>>> import numpy as np
>>> np.set_printoptions(precision=2, suppress=True, linewidth=100)
>>> X = np.load("run14.npy")
>>> print(X)
[[107  -7 -20  34 -49   3 -29 -68  70  66]
 [ -7 101  79 -20  65 -94 -71  -7  50  37]
 [-20  79  86 -19  67 -84 -85 -25  17   6]
 [ 34 -20 -19  14 -26  17   2 -21  12  13]
 [-49  65  67 -26  65 -64 -47  11  -4 -11]
 [  3 -94 -84  17 -64  93  84  23 -43 -30]
 [-29 -71 -85   2 -47  84 113  71 -40 -27]
 [-68  -7 -25 -21  11  23  71  82 -35 -29]
 [ 70  50  17  12  -4 -43 -40 -35  82  73]
 [ 66  37   6  13 -11 -30 -27 -29  73  66]]
>>> evals, vecs = np.linalg.eigh(X)
>>> x = np.array([0, 3, 2, 2, 1, 1, 1, 1, 0, 1])
>>> print(vecs * np.abs(evals) @ vecs.T)
[[107.  -7. -20.  34. -49.   3. -29. -68.  70.  66.]
 [ -7. 101.  79. -20.  65. -94. -71.  -7.  50.  37.]
 [-20.  79.  86. -19.  67. -84. -85. -25.  17.   6.]
 [ 34. -20. -19.  14. -26.  17.   2. -21.  12.  13.]
 [-49.  65.  67. -26.  65. -64. -47.  11.  -4. -11.]
 [  3. -94. -84.  17. -64.  93.  84.  23. -43. -30.]
 [-29. -71. -85.   2. -47.  84. 113.  71. -40. -27.]
 [-68.  -7. -25. -21.  11.  23.  71.  82. -35. -29.]
 [ 70.  50.  17.  12.  -4. -43. -40. -35.  82.  73.]
 [ 66.  37.   6.  13. -11. -30. -27. -29.  73.  66.]]
>>> print(np.abs(X).sum(axis=1).max(), round(float(np.abs(evals).max()), 2))
569 434.27
>>> print((np.sign(vecs[:, -1].round(6)) == np.sign(vecs[0, -1].round(6))).astype(int))
[1 1 1 0 1 0 0 0 1 1]
>>> print(np.round(np.linalg.eigvalsh(X[1:, 1:]), 2) + 0)
[  0.     0.     0.     0.     0.     0.    98.77 171.62 431.61]
>>> print(x @ X @ x)
1282
>>> print(X.shape)
(10, 10)
>>> print(np.diff(X, axis=0))
[[-114  108   99  -54  114  -97  -42   61  -20  -29]
 [ -13  -22    7    1    2   10  -14  -18  -33  -31]
 [  54  -99 -105   33  -93  101   87    4   -5    7]
 [ -83   85   86  -40   91  -81  -49   32  -16  -24]
 [  52 -159 -151   43 -129  157  131   12  -39  -19]
 [ -32   23   -1  -15   17   -9   29   48    3    3]
 [ -39   64   60  -23   58  -61  -42   11    5   -2]
 [ 138   57   42   33  -15  -66 -111 -117  117  102]
 [  -4  -13  -11    1   -7   13   13    6   -9   -7]]
>>> print(np.linalg.matrix_rank(X))
3
>>> print(X.sum(axis=1))
[107 133  22   6   7 -95 -29   2 182 164]
>>> X[10]
Traceback (most recent call last):
  File "<python-input-15>", line 1, in <module>
    X[10]
    ~^^^^
IndexError: index 10 is out of bounds for axis 0 with size 10
>>> A2 = X[0, 0] * X[1:] - np.outer(X[1:, 0], X[0])
>>> print(A2)
[[     0  10758   8313  -1902   6612 -10037  -7800  -1225   5840   4421]
 [     0   8313   8802  -1353   6189  -8928  -9675  -4035   3219   1962]
 [     0  -1902  -1353    342  -1116   1717   1200     65  -1096   -853]
 [     0   6612   6189  -1116   4554  -6701  -6450  -2155   3002   2057]
 [     0 -10037  -8928   1717  -6701   9942   9075   2665  -4811  -3408]
 [     0  -7800  -9675   1200  -6450   9075  11250   5625  -2250   -975]
 [     0  -1225  -4035     65  -2155   2665   5625   4150   1015   1385]
 [     0   5840   3219  -1096   3002  -4811  -2250   1015   3874   3191]
 [     0   4421   1962   -853   2057  -3408   -975   1385   3191   2706]]
>>> print(np.flatnonzero(~A2.round(6).any(axis=1)))
[]
>>> rk = np.linalg.matrix_rank(A2)
>>> print(rk)
2
>>> null = np.linalg.svd(A2)[2][rk:].T
>>> print(np.allclose(A2 @ null, 0))
True
>>> print(null.shape)
(10, 8)
>>> print([int(np.linalg.matrix_rank(np.delete(A2, i, axis=0))) for i in range(9)])
[2, 2, 2, 2, 2, 2, 2, 2, 2]
>>> print([int(np.linalg.matrix_rank(A2[:i])) for i in range(1, len(A2) + 1)])
[1, 2, 2, 2, 2, 2, 2, 2, 2]
>>> W0 = np.load("m.npy")
>>> print(W0)
[[0.33 0.33 0.33 0.  ]
 [0.33 0.33 0.33 0.  ]
 [0.   0.   1.   0.  ]
 [0.   0.33 0.   0.67]]
>>> print(np.allclose(W0 @ W0.T, W0.T @ W0))
False
>>> print(np.allclose(W0, W0.T))
False
>>> print((W0 - W0.T) / 2)
[[ 0.    0.    0.17  0.  ]
 [ 0.    0.    0.17 -0.17]
 [-0.17 -0.17  0.    0.  ]
 [ 0.    0.17  0.    0.  ]]
>>> print(round(float(np.abs(np.linalg.eigvals(W0)).max()), 2))
1.0
>>> print((W0 + W0.T) / 2)
[[0.33 0.33 0.17 0.  ]
 [0.33 0.33 0.17 0.17]
 [0.17 0.17 1.   0.  ]
 [0.   0.17 0.   0.67]]
>>> print(np.sort(np.abs(np.linalg.eigvals(W0))))
[0.   0.67 0.67 1.  ]
>>> U, sig, Vh = np.linalg.svd(W0)
>>> vecs = Vh[:(sig > 1e-8).sum()]
>>> rng = np.random.default_rng(933)
>>> x = W0[2] + 5 * W0[3] + rng.integers(2) * np.eye(4)[1]
>>> print(x)
[0.   2.67 1.   3.33]
>>> print(np.allclose(vecs.T @ vecs @ x, x))
False
>>> print(np.round(np.linalg.norm(x - vecs.T @ vecs @ x), 2))
0.67
>>> print(np.linalg.matrix_rank(np.vstack([W0, x])))
4
>>> print(np.round(vecs.T @ vecs, 2) + 0)
[[ 0.56  0.44  0.   -0.22]
 [ 0.44  0.56  0.    0.22]
 [ 0.    0.    1.    0.  ]
 [-0.22  0.22  0.    0.89]]
>>> U, sig, Vh = np.linalg.svd(W0)
>>> print(sig.round(2) + 0)
[1.16 0.78 0.52 0.  ]
>>> A2 = U[:, :3] @ np.diag(sig[:3]) @ Vh[:3]
>>> print(round(float(np.abs(W0 - A2).max()), 2))
0.0
>>> print(np.linalg.matrix_rank(A2))
3
>>> print(round(np.linalg.norm(W0 - A2) / np.linalg.norm(W0), 2))
0.0
>>> print(A2.round(2) + 0)
[[0.33 0.33 0.33 0.  ]
 [0.33 0.33 0.33 0.  ]
 [0.   0.   1.   0.  ]
 [0.   0.33 0.   0.67]]
>>> print(np.round(np.linalg.norm(W0, 2) / np.linalg.norm(W0), 2))
0.78
>>> print([round(float(x), 2) for x in np.linalg.svd(W0, compute_uv=False)[:3]])
[1.16, 0.78, 0.52]
>>> print(np.linalg.matrix_rank(W0, rtol=0.1))
3
>>> arr = np.loadtxt("w.csv", delimiter=",")
>>> print(arr)
[[2. 7. 2. 7. 2. 7.]
 [8. 8. 8. 8. 8. 8.]
 [0. 8. 0. 8. 0. 8.]
 [2. 7. 2. 7. 2. 7.]
 [8. 8. 8. 8. 8. 8.]
 [0. 8. 0. 8. 0. 8.]]
>>> U, sig, Vh = np.linalg.svd(arr)
>>> print(np.argmax(sig[:-1] / (sig[1:] + 1e-6)) + 1)
2
>>> A2 = U[:, :2] @ np.diag(sig[:2]) @ Vh[:2]
>>> print(np.round(np.linalg.norm(arr - A2) / np.linalg.norm(arr), 2))
0.0
>>> print(A2.round(2) + 0)
[[2. 7. 2. 7. 2. 7.]
 [8. 8. 8. 8. 8. 8.]
 [0. 8. 0. 8. 0. 8.]
 [2. 7. 2. 7. 2. 7.]
 [8. 8. 8. 8. 8. 8.]
 [0. 8. 0. 8. 0. 8.]]
>>> print(np.linalg.matrix_rank(arr, rtol=0.05))
2
>>> A2 = np.array([[-5, -2], [1, 3], [-3, 2], [4, 5], [2, 5], [3, -4]])
>>> print(np.vstack([arr, A2.T]).shape)
(8, 6)
>>> print(np.einsum("ij,ij->i", arr, arr))
[159. 384. 192. 159. 384. 192.]
>>> print(np.einsum("ij->j", arr))
[20. 46. 20. 46. 20. 46.]
>>> print(np.einsum("ik,kj->ji", arr, A2))
[[44. 16. 64. 44. 16. 64.]
 [38. 72. 32. 38. 72. 32.]]
>>> print(A2.T @ arr.T)
[[44. 16. 64. 44. 16. 64.]
 [38. 72. 32. 38. 72. 32.]]
>>> print(arr @ A2)
[[44. 38.]
 [16. 72.]
 [64. 32.]
 [44. 38.]
 [16. 72.]
 [64. 32.]]
>>> print(np.linalg.matrix_rank(arr @ A2))
2
>>> print(np.linalg.lstsq(arr[:-1].T, arr[-1])[2])
2
>>> print(np.round(arr @ np.linalg.pinv(arr) @ arr, 2) + 0)
[[2. 7. 2. 7. 2. 7.]
 [8. 8. 8. 8. 8. 8.]
 [0. 8. 0. 8. 0. 8.]
 [2. 7. 2. 7. 2. 7.]
 [8. 8. 8. 8. 8. 8.]
 [0. 8. 0. 8. 0. 8.]]
>>> print(np.unique(arr.round(6), axis=0).shape)
(3, 6)
>>> print(np.abs(np.diag(np.linalg.qr(arr)[1])) > 1e-9)
[ True  True False False False False]
>>> print(np.round(np.trace(np.linalg.pinv(arr) @ arr), 2))
2.0
>>> E = np.load("case6.npy")
>>> print(E)
[[ 2 -5 -1 -2]
 [-1 -1 -1  0]
 [ 4 -1 -5  0]
 [ 1  3  0 -4]]
>>> x = np.array([2, 3, 2, 3])
>>> rhs = E @ x
>>> beta, lr = np.zeros(4), 1 / np.linalg.norm(E, 2) ** 2
>>> for i in range(200):
...     beta -= lr * E.T @ (E @ beta - rhs)
...     if i % 50 == 0: print(i, round(np.linalg.norm(E @ beta - rhs), 2))
... 
0 9.52
50 0.83
100 0.14
150 0.02
>>> print(beta)
[2. 3. 2. 3.]
>>> th = np.sort(rng.uniform(-2, 2, 10))
>>> mat = np.c_[th, th ** 2, th ** 3] @ np.array([[0, 1, -2, 0, -3], [1, -1, -2, 0, 0], [-3, 0, -3, -2, -1]])
>>> print(mat.round(2) + 0)
[[  8.29  -2.99   5.82   4.4    6.1 ]
 [  1.77  -1.29   1.6    0.81   2.63]
 [  1.31  -1.1    1.32   0.58   2.28]
 [  0.22  -0.44   0.55   0.07   1.03]
 [  0.17  -0.39   0.5    0.05   0.93]
 [  0.08  -0.27   0.38   0.02   0.67]
 [  0.     0.22  -1.    -0.07  -1.04]
 [ -1.32   0.1   -5.46  -1.4   -3.37]
 [ -5.2   -0.43 -13.1   -4.63  -6.29]
 [ -8.41  -0.81 -18.5   -7.17  -8.18]]
>>> print(np.allclose(mat[:-1].T @ np.linalg.lstsq(mat[:-1].T, mat[-1])[0], mat[-1]))
True
>>> A2 = arr + rng.integers(-2, 3, (6, 2)) @ rng.integers(-2, 3, (2, 6))
>>> print(A2)
[[ 6.  6. -3.  9.  0. 10.]
 [14.  6.  2.  8.  6. 10.]
 [ 4.  6. -2.  4.  0.  6.]
 [ 8.  5. -4.  7.  0.  9.]
 [ 4. 10. 10. 12.  8. 10.]
 [-5. 10.  4. 10.  1.  8.]]
>>> print(np.linalg.matrix_rank(A2 - arr, tol=1e-8))
2
>>> print(np.round(np.linalg.svd(A2 - arr, compute_uv=False), 2) + 0)
[17.34  8.02  0.    0.    0.    0.  ]
>>> print(np.abs(A2 - arr).sum(axis=1))
[17. 18. 14. 18. 14. 14.]
>>> rk = np.linalg.matrix_rank(mat)
>>> print(rk)
3
>>> null = np.linalg.svd(mat)[2][rk:].T
>>> print(null.shape)
(5, 2)
>>> print(np.allclose(mat @ null, 0))
True
>>> print(null @ null.T)
[[ 0.21  0.15  0.03 -0.38  0.03]
 [ 0.15  0.64 -0.25 -0.05  0.38]
 [ 0.03 -0.25  0.14 -0.16 -0.17]
 [-0.38 -0.05 -0.16  0.76  0.09]
 [ 0.03  0.38 -0.17  0.09  0.24]]
